$ python3 -q
>>> import numpy as np
>>> np.set_printoptions(suppress=True, linewidth=160)
>>> arr = np.load("sample12.npy")
>>> arr
array([[ 0.69,  0.89, -0.9 ],
       [ 0.  ,  0.16, -0.56],
       [-0.81, -0.95,  0.94],
       [-0.31, -0.33, -0.24],
       [ 0.2 ,  0.04,  0.69],
       [ 0.38,  0.45,  0.08],
       [ 0.56,  0.82, -0.89],
       [ 0.38,  0.16,  0.88],
       [ 0.31,  0.29,  0.38],
       [ 0.45,  0.63, -0.51],
       [-0.31, -0.33, -0.24],
       [-0.2 , -0.27,  0.12],
       [-0.31, -0.41,  0.16],
       [ 0.2 ,  0.12,  0.48],
       [-0.08, -0.12,  0.08],
       [-0.41, -0.48, -0.12],
       [-0.38, -0.56,  0.51],
       [ 0.41,  0.49,  0.04],
       [-0.04, -0.1 ,  0.2 ],
       [ 0.12,  0.22, -0.27],
       [ 0.38,  0.18,  0.86],
       [ 0.38,  0.52, -0.31],
       [ 0.31,  0.36,  0.08],
       [-0.12, -0.25,  0.41],
       [ 0.04,  0.06, -0.04],
       [-0.41, -0.7 ,  0.85],
       [-0.31, -0.4 ,  0.08]])
>>> D = np.linalg.norm(arr[:, None] - arr[None], axis=-1)
>>> D[6].round(6).argsort(kind="stable")[:4]
array([ 6,  0,  9, 21])
>>> D.shape
(27, 27)
>>> D[:5, :5].round(2)
array([[0.  , 1.06, 3.  , 1.71, 1.87],
       [1.06, 0.  , 2.03, 0.66, 1.27],
       [3.  , 2.03, 0.  , 1.42, 1.44],
       [1.71, 0.66, 1.42, 0.  , 1.12],
       [1.87, 1.27, 1.44, 1.12, 0.  ]])
>>> np.unravel_index(D.round(6).argmax(), D.shape)
(np.int64(0), np.int64(2))
>>> z = arr[:, 0] > np.median(arr[:, 0])
>>> f = arr[z].mean(axis=0) - arr[~z].mean(axis=0)
>>> np.argsort(-np.abs(f).round(6), kind="stable")
array([1, 0, 2])
